% ipython --no-banner

In [1]: import numpy as np

In [2]: np.set_printoptions(suppress=True, linewidth=100)

In [3]: def rnd(a):
   ...:     return np.round(a, 4) + 0
   ...: 

In [4]: A = np.array([[7, 7, 7], [5, 5, 5], [2, 2, 2]])

In [5]: left, sv, vt = np.linalg.svd(A)

In [6]: evecs = vt[:(sv > 1e-8).sum()]

In [7]: rng = np.random.default_rng(58856)

In [8]: x0 = A[1] + -1 * A[0] + rng.integers(2) * np.eye(3)[0]

In [9]: print(x0)
[-1. -2. -2.]

In [10]: print(np.allclose(evecs.T @ evecs @ x0, x0))
False

In [11]: print(np.linalg.matrix_rank(np.vstack([A, x0])))
2

In [12]: J = np.load("sample9.npy")

In [13]: print(J)
[[-1.  1.  0.]
 [ 0. -1.  1.]
 [ 0.  0. -1.]]

In [14]: x0 = np.array([2, -1, -1])

In [15]: y = J @ x0

In [16]: print(y)
[-3.  0.  1.]

In [17]: print(rnd(np.linalg.solve(J, y + J[:, 2])))
[ 2. -1.  0.]

In [18]: print(rnd(np.linalg.solve(J, -3 * y)))
[-6.  3.  3.]

In [19]: print(rnd(np.linalg.solve(J.T, J[1])))
[0. 1. 0.]

In [20]: print(rnd(np.sort(np.linalg.eigvals(J))))
[-1. -1. -1.]

In [21]: print(np.linalg.matrix_rank(J - J[0, 0] * np.eye(3)))
2

In [22]: print(J @ J)
[[ 1. -2.  1.]
 [ 0.  1. -2.]
 [ 0.  0.  1.]]

In [23]: print(np.prod(np.diag(J)), rnd(np.linalg.det(J)))
-1.0 -1.0

In [24]: idx = rng.permutation(3)

In [25]: print(idx)
[1 0 2]

In [26]: Y = J[idx][:, idx]

In [27]: print(np.diag(Y))
[-1. -1. -1.]

In [28]: print(rnd(np.linalg.det(Y)), rnd(np.linalg.det(J[idx])))
-1.0 1.0

In [29]: print(rnd(np.sort(np.abs(np.linalg.eigvals(Y)))))
[1. 1. 1.]

In [30]: vals, evecs = np.linalg.eig(J)

In [31]: print(rnd(np.sort(np.linalg.eigvals(np.linalg.inv(J)))))
[-1. -1. -1.]

In [32]: print(rnd(np.sort(np.linalg.eigvals(J.T))))
[-1. -1. -1.]

In [33]: print(rnd(np.sort(np.linalg.eigvals(J @ J))))
[1. 1. 1.]

In [34]: print(vals)
[-1. -1. -1.]

In [35]: Y = J / np.sqrt((J ** 2).mean(axis=1, keepdims=True))

In [36]: print(rnd(J - J.mean(axis=1, keepdims=True)))
[[-1.      1.      0.    ]
 [ 0.     -1.      1.    ]
 [ 0.3333  0.3333 -0.6667]]

In [37]: u = np.array([-2, 0])

In [38]: data = -3 * np.eye(2) + np.outer(u, u)

In [39]: print(data)
[[ 1.  0.]
 [ 0. -3.]]

In [40]: print(data.T @ data)
[[1. 0.]
 [0. 9.]]

In [41]: print(rnd(np.linalg.pinv(data)))
[[ 1.      0.    ]
 [ 0.     -0.3333]]
